$ ipython --no-banner

In [1]: import numpy as np

In [2]: np.set_printoptions(precision=1, suppress=True, linewidth=120)

In [3]: J = np.array([[0, 3, -2, 5, -8, 6, -1],
   ...:     [0, 0, -3, 3, -5, 4, 9],
   ...:     [0, 0, 0, 0, -5, -5, 0],
   ...:     [0, 0, 0, 0, 2, -2, -6],
   ...:     [0, 0, 0, 0, 0, -9, 7],
   ...:     [0, 0, 0, 0, 0, 0, -7],
   ...:     [0, 0, 0, 0, 0, 0, 0]])

In [4]: # triangular, det is the product of the diagonal

In [5]: np.sort(np.linalg.eigvals(J))
Out[5]: array([0., 0., 0., 0., 0., 0., 0.])

In [6]: x0 = np.array([1, 3, -3, -3, 0, -1, -1])

In [7]: h1 = np.maximum(J @ x0, 0)

In [8]: J * (h1 > 1e-9)[:, None]
Out[8]: 
array([[ 0,  0,  0,  0,  0,  0,  0],
       [ 0,  0,  0,  0,  0,  0,  0],
       [ 0,  0,  0,  0, -5, -5,  0],
       [ 0,  0,  0,  0,  2, -2, -6],
       [ 0,  0,  0,  0,  0, -9,  7],
       [ 0,  0,  0,  0,  0,  0, -7],
       [ 0,  0,  0,  0,  0,  0,  0]])

In [9]: np.maximum(J @ (3 * x0), 0)
Out[9]: array([ 0,  0, 15, 24,  6, 21,  0])

In [10]: np.flatnonzero(h1 > 1e-9)
Out[10]: array([2, 3, 4, 5])

In [11]: h1
Out[11]: array([0, 0, 5, 8, 2, 7, 0])

In [12]: np.maximum(J @ x0, 0) - np.maximum(-J @ x0, 0)
Out[12]: array([ -5, -13,   5,   8,   2,   7,   0])

In [13]: J.T @ h1
Out[13]: array([  0,   0,   0,   0,  -9, -59, -83])

In [14]: np.allclose(J[:-1].T @ np.linalg.lstsq(J[:-1].T, J[-1])[0], J[-1])
Out[14]: True

In [15]: round(float(np.trace(np.linalg.pinv(J) @ J)), 1)
Out[15]: 5.0

In [16]: r = np.linalg.matrix_rank(J)

In [17]: r
Out[17]: np.int64(5)

In [18]: N = np.linalg.svd(J)[2][r:].T

In [19]: N.shape
Out[19]: (7, 2)

In [20]: np.allclose(J @ N, 0)
Out[20]: True

In [21]: np.linalg.matrix_rank(J.T @ J), np.linalg.matrix_rank(J @ J.T)
Out[21]: (np.int64(5), np.int64(5))

In [22]: np.round(N @ N.T, 1) + 0
Out[22]: 
array([[ 1. ,  0. ,  0. ,  0. ,  0. ,  0. ,  0. ],
       [ 0. ,  0.3, -0.3, -0.3,  0. ,  0. ,  0. ],
       [ 0. , -0.3,  0.3,  0.3,  0. ,  0. ,  0. ],
       [ 0. , -0.3,  0.3,  0.3,  0. ,  0. ,  0. ],
       [ 0. ,  0. ,  0. ,  0. ,  0. ,  0. ,  0. ],
       [ 0. ,  0. ,  0. ,  0. ,  0. ,  0. ,  0. ],
       [ 0. ,  0. ,  0. ,  0. ,  0. ,  0. ,  0. ]])

In [23]: left, sig, Vh = np.linalg.svd(J)

In [24]: V = Vh[:(sig > 1e-8).sum()]

In [25]: rng = np.random.default_rng(1428)

In [26]: x0 = J[6] + -1 * J[0] + rng.integers(2) * np.eye(7)[6]

In [27]: x0
Out[27]: array([ 0., -3.,  2., -5.,  8., -6.,  2.])

In [28]: round(float(np.linalg.norm(x0 - V.T @ V @ x0)), 1)
Out[28]: 0.0

In [29]: np.diag(V.T @ V)
Out[29]: array([0. , 0.7, 0.7, 0.7, 1. , 1. , 1. ])

In [30]: np.linalg.matrix_rank(np.vstack([J, x0]))
Out[30]: np.int64(5)

In [31]: A = np.load("mat.npy")

In [32]: A
Out[32]: 
array([[ 0, -1,  2, -2,  2, -2,  1],
       [ 0,  0,  2,  3, -3,  3, -3],
       [ 0,  0,  2,  2,  1,  0,  1],
       [ 0,  0,  0, -2, -2,  2,  2],
       [ 0,  0,  0,  0,  0,  2,  3],
       [ 0,  0,  0,  0,  0,  3, -3],
       [ 0,  0,  0,  0,  0,  0,  1]])

In [33]: left, sig, Vh = np.linalg.svd(A)

In [34]: V = Vh[:(sig > 1e-8).sum()]

In [35]: x0 = A[1] + -1 * A[3] + rng.integers(2) * np.eye(7)[2]

In [36]: x0
Out[36]: array([ 0.,  0.,  3.,  5., -1.,  1., -5.])

In [37]: np.round(np.linalg.norm(x0 - V.T @ V @ x0), 1)
Out[37]: np.float64(0.0)

In [38]: np.diag(V.T @ V)
Out[38]: array([0., 1., 1., 1., 1., 1., 1.])

In [39]: np.round(V.T @ V, 1) + 0
Out[39]: 
array([[0., 0., 0., 0., 0., 0., 0.],
       [0., 1., 0., 0., 0., 0., 0.],
       [0., 0., 1., 0., 0., 0., 0.],
       [0., 0., 0., 1., 0., 0., 0.],
       [0., 0., 0., 0., 1., 0., 0.],
       [0., 0., 0., 0., 0., 1., 0.],
       [0., 0., 0., 0., 0., 0., 1.]])

In [40]: E = np.array([[0.0, 0.0, -1.0, -1.0, 1.0],
    ...:     [0.0, -1.0, -1.0, 3.0, -1.0],
    ...:     [0.0, 1.0, -1.0, 0.0, 3.0],
    ...:     [0.0, 1.0, -3.0, 1.0, 3.0],
    ...:     [0.0, -2.0, 1.0, 3.0, -2.0]])

In [41]: np.linalg.matrix_rank(E, rtol=0.1)
Out[41]: np.int64(4)

In [42]: round(float(np.linalg.norm(E, 2) / np.linalg.norm(E)), 1)
Out[42]: 0.8

In [43]: def softmax(z):
    ...:     e = np.exp(z - z.max(axis=-1, keepdims=True))
    ...:     return e / e.sum(axis=-1, keepdims=True)
    ...: 

In [44]: np.round(softmax(E[3] + 4), 1) + 0
Out[44]: array([0. , 0.1, 0. , 0.1, 0.8])

In [45]: scores = E @ E.T / np.sqrt(5)

In [46]: softmax(scores)[3] @ E
Out[46]: array([ 0. ,  1. , -2.9,  1. ,  3. ])

In [47]: softmax(scores).round(6).argmax(axis=1)
Out[47]: array([3, 1, 3, 3, 4])

In [48]: np.unique(E.round(6), axis=0).shape
Out[48]: (5, 5)

In [49]: np.linalg.lstsq(E[:-1].T, E[-1])[2]
Out[49]: np.int32(4)

In [50]: np.round(E @ np.linalg.pinv(E) @ E, 1) + 0
Out[50]: 
array([[ 0.,  0., -1., -1.,  1.],
       [ 0., -1., -1.,  3., -1.],
       [ 0.,  1., -1.,  0.,  3.],
       [ 0.,  1., -3.,  1.,  3.],
       [ 0., -2.,  1.,  3., -2.]])

In [51]: np.abs(np.diag(np.linalg.qr(E)[1])) > 1e-9
Out[51]: array([False,  True,  True,  True,  True])

In [52]: m1 = np.eye(7, dtype=int)[rng.permutation(7)]

In [53]: m1
Out[53]: 
array([[1, 0, 0, 0, 0, 0, 0],
       [0, 0, 1, 0, 0, 0, 0],
       [0, 1, 0, 0, 0, 0, 0],
       [0, 0, 0, 0, 0, 1, 0],
       [0, 0, 0, 1, 0, 0, 0],
       [0, 0, 0, 0, 0, 0, 1],
       [0, 0, 0, 0, 1, 0, 0]])

In [54]: O, V = np.linalg.qr(m1[:, :1])[0], np.linalg.qr(m1[:, 1:])[0]

In [55]: sig = np.linalg.svd(O.T @ V, compute_uv=False)

In [56]: round(np.linalg.norm(O @ O.T - V @ V.T, 2), 1)
Out[56]: np.float64(1.0)

In [57]: (sig > 0.9).sum()
Out[57]: np.int64(0)

In [58]: sig
Out[58]: array([0.])

In [59]: lab = rng.permutation(7)

In [60]: B = m1[:, lab] * rng.choice([-1, 1], 7)

In [61]: B
Out[61]: 
array([[ 0,  0,  0, -1,  0,  0,  0],
       [ 0,  0,  0,  0,  1,  0,  0],
       [ 0,  0,  0,  0,  0,  1,  0],
       [ 0,  0,  1,  0,  0,  0,  0],
       [ 1,  0,  0,  0,  0,  0,  0],
       [ 0,  1,  0,  0,  0,  0,  0],
       [ 0,  0,  0,  0,  0,  0,  1]])

In [62]: left, _, Vh = np.linalg.svd(m1.T @ B)

In [63]: left @ Vh
Out[63]: 
array([[ 0.,  0.,  0., -1.,  0.,  0.,  0.],
       [ 0.,  0.,  0.,  0.,  0.,  1.,  0.],
       [ 0.,  0.,  0.,  0.,  1.,  0.,  0.],
       [ 1.,  0.,  0.,  0.,  0.,  0.,  0.],
       [ 0.,  0.,  0.,  0.,  0.,  0.,  1.],
       [ 0.,  0.,  1.,  0.,  0.,  0.,  0.],
       [ 0.,  1.,  0.,  0.,  0.,  0.,  0.]])

In [64]: lab
Out[64]: array([3, 6, 5, 0, 2, 1, 4])

In [65]: F = np.load("arr.npy")

In [66]: F.round(1) + 0
Out[66]: 
array([[ 0.4, -0.1, -0.4, -0.4, -0.3, -0.6],
       [-0.1,  1. , -0.1, -0.1,  0. , -0.1],
       [-0.4, -0.1,  0.7, -0.3, -0.2, -0.4],
       [-0.4, -0.1, -0.3,  0.7, -0.2, -0.4],
       [-0.3,  0. , -0.2, -0.2,  0.9, -0.3],
       [-0.6, -0.1, -0.4, -0.4, -0.3,  0.4]])

In [67]: m1[:, 0] @ m1[:, 4]
Out[67]: np.int64(0)

In [68]: m1 @ m1.T
Out[68]: 
array([[1, 0, 0, 0, 0, 0, 0],
       [0, 1, 0, 0, 0, 0, 0],
       [0, 0, 1, 0, 0, 0, 0],
       [0, 0, 0, 1, 0, 0, 0],
       [0, 0, 0, 0, 1, 0, 0],
       [0, 0, 0, 0, 0, 1, 0],
       [0, 0, 0, 0, 0, 0, 1]])

In [69]: np.linalg.pinv(m1)
Out[69]: 
array([[1., 0., 0., 0., 0., 0., 0.],
       [0., 0., 1., 0., 0., 0., 0.],
       [0., 1., 0., 0., 0., 0., 0.],
       [0., 0., 0., 0., 1., 0., 0.],
       [0., 0., 0., 0., 0., 0., 1.],
       [0., 0., 0., 1., 0., 0., 0.],
       [0., 0., 0., 0., 0., 1., 0.]])
